$ python -q
>>> import numpy as np
>>> np.set_printoptions(precision=2, suppress=True, linewidth=100, sign=" ")
>>> F = np.load("arr.npy")
>>> F
array([[-2.,  0.,  2., -6.],
       [-3.,  1., -2.,  3.],
       [-1., -1.,  2.,  7.],
       [ 0.,  0.,  0., -2.]])
>>> vec = np.array([-2, 2, -8, 1])
>>> h = np.maximum(F @ vec, 0)
>>> np.maximum(F @ vec, 0) - np.maximum(-F @ vec, 0)
array([-18.,  27.,  -9.,  -2.])
>>> print(F * (h > 1e-9)[:, None])
[[-0.  0.  0. -0.]
 [-3.  1. -2.  3.]
 [-0. -0.  0.  0.]
 [ 0.  0.  0. -0.]]
>>> print(np.maximum(F @ (3 * vec), 0))
[  0.  81.   0.   0.]
>>> U, sv, Vh = np.linalg.svd(F)
>>> np.argmax(sv[:-1] / (sv[1:] + 1e-6)) + 1
np.int64(3)
>>> sv
array([ 9.93,  3.8 ,  3.61,  0.12])
>>> B = U[:, :3] @ np.diag(sv[:3]) @ Vh[:3]
>>> np.linalg.matrix_rank(F, rtol=0.05)
np.int64(3)
>>> np.round(np.abs(F - B).max(), 2)
np.float64(0.11)
>>> np.round(np.linalg.norm(F - B) / np.linalg.norm(F), 2)
np.float64(0.01)
>>> O, R = np.linalg.qr(F)
>>> print(O.shape, R.shape)
(4, 4) (4, 4)
>>> np.round(np.trace(O @ O.T), 2)
np.float64(4.0)
>>> np.round(O @ R, 2) + 0
array([[-2.,  0.,  2., -6.],
       [-3.,  1., -2.,  3.],
       [-1., -1.,  2.,  7.],
       [ 0.,  0.,  0., -2.]])
>>> np.round(O.T @ O, 2) + 0
array([[ 1.,  0.,  0.,  0.],
       [ 0.,  1.,  0.,  0.],
       [ 0.,  0.,  1.,  0.],
       [ 0.,  0.,  0.,  1.]])
>>> round(float(abs(R[0, 0])), 2), round(float(np.linalg.norm(F[:, 0])), 2)
(3.74, 3.74)
>>> rng = np.random.default_rng(57)
>>> A = (rng.random((14, 14)) < 0.3) + np.eye(14)
>>> A /= A.sum(axis=1, keepdims=True)
>>> A
array([[ 0.25,  0.  ,  0.  ,  0.  ,  0.  ,  0.25,  0.  ,  0.  ,  0.25,  0.  ,  0.25,  0.  ,  0.  ,
         0.  ],
       [ 0.  ,  0.25,  0.25,  0.25,  0.  ,  0.  ,  0.  ,  0.  ,  0.  ,  0.  ,  0.  ,  0.  ,  0.25,
         0.  ],
       [ 0.  ,  0.  ,  0.4 ,  0.  ,  0.  ,  0.  ,  0.2 ,  0.  ,  0.  ,  0.2 ,  0.  ,  0.  ,  0.  ,
         0.2 ],
       [ 0.  ,  0.17,  0.  ,  0.33,  0.  ,  0.17,  0.  ,  0.  ,  0.  ,  0.  ,  0.  ,  0.17,  0.  ,
         0.17],
       [ 0.  ,  0.17,  0.17,  0.  ,  0.17,  0.17,  0.  ,  0.  ,  0.17,  0.  ,  0.  ,  0.17,  0.  ,
         0.  ],
       [ 0.  ,  0.  ,  0.2 ,  0.  ,  0.  ,  0.2 ,  0.2 ,  0.2 ,  0.2 ,  0.  ,  0.  ,  0.  ,  0.  ,
         0.  ],
       [ 0.2 ,  0.  ,  0.  ,  0.  ,  0.  ,  0.  ,  0.4 ,  0.  ,  0.  ,  0.  ,  0.2 ,  0.  ,  0.  ,
         0.2 ],
       [ 0.  ,  0.14,  0.  ,  0.  ,  0.  ,  0.14,  0.14,  0.14,  0.  ,  0.14,  0.  ,  0.  ,  0.14,
         0.14],
       [ 0.  ,  0.  ,  0.2 ,  0.  ,  0.2 ,  0.  ,  0.  ,  0.  ,  0.2 ,  0.  ,  0.2 ,  0.2 ,  0.  ,
         0.  ],
       [ 0.25,  0.  ,  0.  ,  0.  ,  0.  ,  0.  ,  0.  ,  0.  ,  0.  ,  0.5 ,  0.  ,  0.25,  0.  ,
         0.  ],
       [ 0.  ,  0.17,  0.  ,  0.  ,  0.  ,  0.  ,  0.  ,  0.17,  0.17,  0.  ,  0.33,  0.  ,  0.17,
         0.  ],
       [ 0.12,  0.  ,  0.  ,  0.12,  0.12,  0.  ,  0.12,  0.  ,  0.12,  0.  ,  0.12,  0.12,  0.12,
         0.  ],
       [ 0.  ,  0.  ,  0.  ,  0.17,  0.17,  0.17,  0.17,  0.  ,  0.  ,  0.  ,  0.  ,  0.  ,  0.33,
         0.  ],
       [ 0.  ,  0.  ,  0.12,  0.12,  0.12,  0.  ,  0.  ,  0.12,  0.12,  0.  ,  0.  ,  0.12,  0.  ,
         0.25]])
>>> th = np.radians(30)
>>> R = np.eye(4)
>>> R[2, 2] = R[1, 1] = np.cos(th)
>>> R[2, 1], R[1, 2] = -np.sin(th), np.sin(th)
>>> R
array([[ 1.  ,  0.  ,  0.  ,  0.  ],
       [ 0.  ,  0.87,  0.5 ,  0.  ],
       [ 0.  , -0.5 ,  0.87,  0.  ],
       [ 0.  ,  0.  ,  0.  ,  1.  ]])
>>> B = F @ R.T
>>> np.linalg.svd(F, compute_uv=False), np.linalg.svd(B, compute_uv=False)
(array([ 9.93,  3.8 ,  3.61,  0.12]), array([ 9.93,  3.8 ,  3.61,  0.12]))
>>> np.abs(B - F).max(axis=0)
array([ 0.  ,  1.13,  0.27,  0.  ])
>>> X = np.eye(10, dtype=int)[rng.permutation(10)] * np.array([-1, -1, -1, 2, 1, -2, -1, 0, 2, -1])
>>> X
array([[ 0, -1,  0,  0,  0,  0,  0,  0,  0,  0],
       [ 0,  0,  0,  2,  0,  0,  0,  0,  0,  0],
       [-1,  0,  0,  0,  0,  0,  0,  0,  0,  0],
       [ 0,  0,  0,  0,  0,  0,  0,  0,  0, -1],
       [ 0,  0,  0,  0,  0,  0,  0,  0,  2,  0],
       [ 0,  0, -1,  0,  0,  0,  0,  0,  0,  0],
       [ 0,  0,  0,  0,  1,  0,  0,  0,  0,  0],
       [ 0,  0,  0,  0,  0, -2,  0,  0,  0,  0],
       [ 0,  0,  0,  0,  0,  0,  0,  0,  0,  0],
       [ 0,  0,  0,  0,  0,  0, -1,  0,  0,  0]])
>>> U, sv, Vh = np.linalg.svd(X)
>>> vecs = Vh[:(sv > 1e-8).sum()]
>>> vec = X[7] + -3 * X[3] + rng.integers(2) * np.eye(10)[5]
>>> vec
array([ 0.,  0.,  0.,  0.,  0., -2.,  0.,  0.,  0.,  3.])
>>> print(np.diag(vecs.T @ vecs))
[ 1.  1.  1.  1.  1.  1.  1.  0.  1.  1.]
>>> vecs.T @ vecs
array([[ 1.,  0.,  0.,  0.,  0.,  0.,  0.,  0.,  0.,  0.],
       [ 0.,  1.,  0.,  0.,  0.,  0.,  0.,  0.,  0.,  0.],
       [ 0.,  0.,  1.,  0.,  0.,  0.,  0.,  0.,  0.,  0.],
       [ 0.,  0.,  0.,  1.,  0.,  0.,  0.,  0.,  0.,  0.],
       [ 0.,  0.,  0.,  0.,  1.,  0.,  0.,  0.,  0.,  0.],
       [ 0.,  0.,  0.,  0.,  0.,  1.,  0.,  0.,  0.,  0.],
       [ 0.,  0.,  0.,  0.,  0.,  0.,  1.,  0.,  0.,  0.],
       [ 0.,  0.,  0.,  0.,  0.,  0.,  0.,  0.,  0.,  0.],
       [ 0.,  0.,  0.,  0.,  0.,  0.,  0.,  0.,  1.,  0.],
       [ 0.,  0.,  0.,  0.,  0.,  0.,  0.,  0.,  0.,  1.]])
